% python3 -q
>>> import numpy as np
>>> from numpy import linalg as LA
>>> np.set_printoptions(precision=2, suppress=True, linewidth=100, floatmode="fixed")
>>> A2 = np.array([[-3, -3, 0, 1, -3, 0],
...     [-1, -3, -1, 3, 0, 0],
...     [2, 3, -3, -2, -3, 1],
...     [3, 2, 2, -1, -1, 1],
...     [1, 1, 2, -1, -3, -2],
...     [0, -1, 2, -1, 3, -2]])
>>> X = A2 + A2.T
>>> print(X)
[[-6 -4  2  4 -2  0]
 [-4 -6  2  5  1 -1]
 [ 2  2 -6  0 -1  3]
 [ 4  5  0 -2 -2  0]
 [-2  1 -1 -2 -6  1]
 [ 0 -1  3  0  1 -4]]
>>> # symmetric
>>> x = np.array([1, 0, 2, 2, -2, -2])
>>> y = X @ x
>>> c, lr = np.zeros(6), 1 / LA.norm(X, 2) ** 2
>>> for i in range(8):
...     c -= lr * X.T @ (X @ c - y)
...     if i % 2 == 0: print(i, round(LA.norm(X @ c - y), 2))
... 
0 14.05
2 10.05
4 7.93
6 6.78
>>> print(c)
[-0.39 -0.12  1.76  0.25 -0.71 -1.25]
>>> print(np.all(LA.eigvalsh(X) > 0))
False
>>> O, r_ = LA.qr(X)
>>> print(np.trace(O @ O.T))
6.0
>>> print(O.shape, r_.shape)
(6, 6) (6, 6)
>>> x = np.array([-4, 0, 3, -4, 8, 1])
>>> y = X @ x
>>> print(y)
[ -2   9 -31 -24 -34  13]
>>> print(np.round(LA.solve(X.T, X[1]), 2) + 0)
[0.00 1.00 0.00 0.00 0.00 0.00]
>>> evals, V = LA.eigh(X)
>>> x = np.array([-1, 0, 2, -2, -1, 1])
>>> print(x @ X @ x)
-38
>>> print((np.sign(V[:, -1].round(6)) == np.sign(V[0, -1].round(6))).astype(int))
[1 1 1 1 0 0]
>>> print(np.abs(X).sum(axis=1).max(), round(float(np.abs(evals).max()), 2))
19 14.59
>>> data = np.load("x.npy")
>>> print(data)
[[0.00 3.00 2.00 2.00]
 [3.00 8.00 6.00 6.00]
 [2.00 6.00 3.00 4.00]
 [2.00 6.00 4.00 3.00]]
>>> # symmetric
>>> evals, V = LA.eigh(data)
>>> print(np.unique(evals.round(6) + 0, return_counts=True)[1])
[3 1]
>>> print((evals > 1e-8).sum(), (evals < -1e-8).sum())
1 3
>>> print(np.round(V.T @ V, 2) + 0)
[[1.00 0.00 0.00 0.00]
 [0.00 1.00 0.00 0.00]
 [0.00 0.00 1.00 0.00]
 [0.00 0.00 0.00 1.00]]
>>> print(np.round(V.T @ data @ V, 2) + 0)
[[-1.00  0.00  0.00  0.00]
 [ 0.00 -1.00  0.00  0.00]
 [ 0.00  0.00 -1.00  0.00]
 [ 0.00  0.00  0.00 17.00]]
>>> print(LA.eigvalsh(data @ data))
[  1.00   1.00   1.00 289.00]
